% ipython --no-banner

In [1]: import numpy as np

In [2]: np.set_printoptions(precision=4, suppress=True, linewidth=160)

In [3]: data = np.loadtxt("sample3.csv", delimiter=",")

In [4]: data
Out[4]: 
array([[-0.7259,  0.493 ,  0.02  , -0.5511,  0.04  ],
       [-1.    ,  0.9999,  0.9186, -0.9329, -1.    ],
       [ 0.508 , -0.04  ,  0.1974,  0.5915, -0.7779],
       [ 0.9275, -0.9827, -0.7895, -0.354 ,  0.9999],
       [-0.226 ,  0.5005,  0.3004,  0.2729, -0.8957],
       [ 0.2355,  0.2165,  0.2543,  0.493 , -0.8565],
       [-0.3627,  0.5511,  0.2913,  0.1586, -0.881 ],
       [ 0.9977, -0.9941, -0.6351,  0.8668,  0.9959],
       [ 0.6963, -0.1781,  0.2165,  0.7259, -0.8275],
       [ 0.9498, -0.1877,  0.5441,  0.9737, -0.9966],
       [-0.0599,  0.3452,  0.2355,  0.2913, -0.8144]])

In [5]: P = data @ np.linalg.solve(data.T @ data, data.T)

In [6]: P @ data[:, 0]
Out[6]: array([-0.7259, -1.    ,  0.508 ,  0.9275, -0.226 ,  0.2355, -0.3627,  0.9977,  0.6963,  0.9498, -0.0599])

In [7]: np.round(np.trace(P), 4)
Out[7]: np.float64(5.0)

In [8]: np.allclose(P @ P, P)
Out[8]: True

In [9]: rng = np.random.default_rng(54705)

In [10]: B = data + rng.integers(-2, 3, (11, 4)) @ rng.integers(-2, 3, (4, 5))

In [11]: B
Out[11]: 
array([[ 1.2741, -3.507 , -4.98  , -0.5511, -0.96  ],
       [-2.    , -2.0001, -3.0814,  0.0671,  0.    ],
       [ 2.508 ,  2.96  ,  0.1974,  5.5915,  2.2221],
       [ 0.9275, -3.9827, -2.7895, -5.354 , -0.0001],
       [-6.226 , -0.4995, -0.6996, -0.7271,  3.1043],
       [-5.7645,  6.2165,  4.2543,  4.493 ,  7.1435],
       [ 3.6373,  3.5511,  4.2913,  2.1586, -4.881 ],
       [-5.0023,  5.0059,  4.3649,  2.8668,  7.9959],
       [ 1.6963, -0.1781, -1.7835,  2.7259,  1.1725],
       [-9.0502,  3.8123,  7.5441, -5.0263,  4.0034],
       [ 2.9401,  0.3452, -1.7645,  7.2913, -1.8144]])

In [12]: np.linalg.matrix_rank(B - data, tol=1e-8)
Out[12]: np.int64(4)

In [13]: np.abs(B - data).sum(axis=1)
Out[13]: array([12., 10., 13., 11., 13., 28., 17., 26.,  7., 32., 13.])

In [14]: cen = data - data.mean(axis=0)

In [15]: left, sig, Vt = np.linalg.svd(cen, full_matrices=False)

In [16]: sig ** 2 / (sig ** 2).sum()
Out[16]: array([0.6715, 0.2915, 0.029 , 0.0078, 0.0002])

In [17]: np.abs(left[:, 0]).argmax()
Out[17]: np.int64(7)

In [18]: np.searchsorted(np.cumsum(sig ** 2) / (sig ** 2).sum(), 0.9) + 1
Out[18]: np.int64(2)

In [19]: Vt[0] * np.sign(Vt[0, np.abs(Vt[0]).argmax()])
Out[19]: array([-0.5164,  0.5259,  0.3601, -0.2361, -0.5209])

In [20]: cen = data - data.mean(axis=0)

In [21]: evecs = np.linalg.svd(cen)[2][:4]

In [22]: B = cen - cen @ evecs.T @ evecs

In [23]: np.round(np.cov(cen @ evecs.T, rowvar=False), 4) + 0
Out[23]: 
array([[1.4021, 0.    , 0.    , 0.    ],
       [0.    , 0.6085, 0.    , 0.    ],
       [0.    , 0.    , 0.0606, 0.    ],
       [0.    , 0.    , 0.    , 0.0162]])

In [24]: (cen @ evecs.T).std(axis=0)
Out[24]: array([1.129 , 0.7438, 0.2347, 0.1214])

In [25]: round(float(np.linalg.norm(B) / np.linalg.norm(cen)), 4)
Out[25]: 0.0146

In [26]: M = np.loadtxt("run2.csv", delimiter=",")

In [27]: M
Out[27]: 
array([[-0.8   , -0.9   ,  1.8   , -1.    , -1.2   ,  1.5   , -0.3   , -2.2   ],
       [ 0.7   , -0.6   , -2.2   ,  1.1   ,  1.1   , -0.1   ,  2.4   , -0.4   ],
       [ 0.    , -0.2   , -1.1   ,  0.7   , -0.6   ,  0.8   ,  0.4   , -0.7   ],
       [-0.9   , -0.9   , -1.8   ,  0.7   , -0.3   , -1.7   ,  0.    , -2.4   ],
       [ 0.6   , -0.4   , -0.1   ,  0.6   ,  0.1   ,  1.3   , -0.1   , -0.5   ],
       [ 0.6619, -0.4533, -0.1267,  0.6341,  0.1264,  1.3262, -0.0278, -0.5762]])

In [28]: B = M + rng.integers(-2, 3, (6, 5)) @ rng.integers(-2, 3, (5, 8))

In [29]: B
Out[29]: 
array([[ -2.8   ,   1.1   ,   5.8   ,   1.    ,  -0.2   ,   2.5   ,  -1.3   ,  -5.2   ],
       [ -5.3   ,  -2.6   ,  -0.2   ,   0.1   ,   0.1   ,  -4.1   ,   2.4   ,  -5.4   ],
       [  0.    ,   3.8   ,   6.9   ,   6.7   ,   1.4   ,  -1.2   ,  -6.6   ,  -8.7   ],
       [-12.9   ,  -6.9   ,  -3.8   ,   3.7   ,  -5.3   , -16.7   ,   2.    , -13.4   ],
       [  2.6   ,   7.6   ,  11.9   ,   8.6   ,   0.1   ,   0.3   ,  -9.1   ,  -6.5   ],
       [ -3.3381,   1.5467,   5.8733,   2.6341,  -5.8736,  -5.6738,  -3.0278,  -3.5762]])

In [30]: np.abs(B - M).sum(axis=1)
Out[30]: array([16., 21., 37., 56., 46., 33.])

In [31]: np.round(np.linalg.svd(B - M, compute_uv=False), 4) + 0
Out[31]: array([28.6529, 24.3152,  7.1601,  4.572 ,  2.1472,  0.    ])
